$ python -q
>>> import numpy as np
>>> from numpy import linalg as LA
>>> np.set_printoptions(precision=3, suppress=True, linewidth=160, floatmode="fixed")
>>> A = np.load("sample9.npy")
>>> A
array([[0.000, 5.000, 4.000, 9.000],
       [5.000, 0.000, 0.000, 0.000],
       [4.000, 0.000, 0.000, 0.000],
       [9.000, 0.000, 0.000, 0.000]])
>>> # symmetric
>>> ev, evecs = LA.eigh(A)
>>> np.round(evecs.T @ evecs, 3) + 0
array([[1.000, 0.000, 0.000, 0.000],
       [0.000, 1.000, 0.000, 0.000],
       [0.000, 0.000, 1.000, 0.000],
       [0.000, 0.000, 0.000, 1.000]])
>>> np.round(evecs @ np.diag(ev) @ evecs.T, 3) + 0
array([[0.000, 5.000, 4.000, 9.000],
       [5.000, 0.000, 0.000, 0.000],
       [4.000, 0.000, 0.000, 0.000],
       [9.000, 0.000, 0.000, 0.000]])
>>> LA.eigvalsh(A + 3 * np.eye(4))
array([-8.045,  3.000,  3.000, 14.045])
>>> np.abs(evecs[:, -1])
array([0.707, 0.320, 0.256, 0.576])
>>> np.round(evecs.T @ A @ evecs, 3) + 0
array([[-11.045,   0.000,   0.000,   0.000],
       [  0.000,   0.000,   0.000,   0.000],
       [  0.000,   0.000,   0.000,   0.000],
       [  0.000,   0.000,   0.000,  11.045]])
>>> K = np.array([[4.0, 0.0, 3.0], [0.0, 4.0, 0.0], [3.0, 0.0, 4.0]])
>>> ev, evecs = LA.eigh(K)
>>> np.unique(ev.round(6) + 0, return_counts=True)[1]
array([1, 1, 1])
>>> LA.svd(K, compute_uv=False)
array([7.000, 4.000, 1.000])
>>> evecs @ np.diag(ev) @ evecs.T
array([[4.000, 0.000, 3.000],
       [0.000, 4.000, 0.000],
       [3.000, 0.000, 4.000]])
>>> ev
array([1.000, 4.000, 7.000])
>>> LA.eigvalsh(K + 3 * np.eye(3))
array([ 4.000,  7.000, 10.000])
>>> np.round(evecs.T @ K @ evecs, 3) + 0
array([[1.000, 0.000, 0.000],
       [0.000, 4.000, 0.000],
       [0.000, 0.000, 7.000]])
>>> (ev > 1e-8).sum(), (ev < -1e-8).sum()
(np.int64(3), np.int64(0))
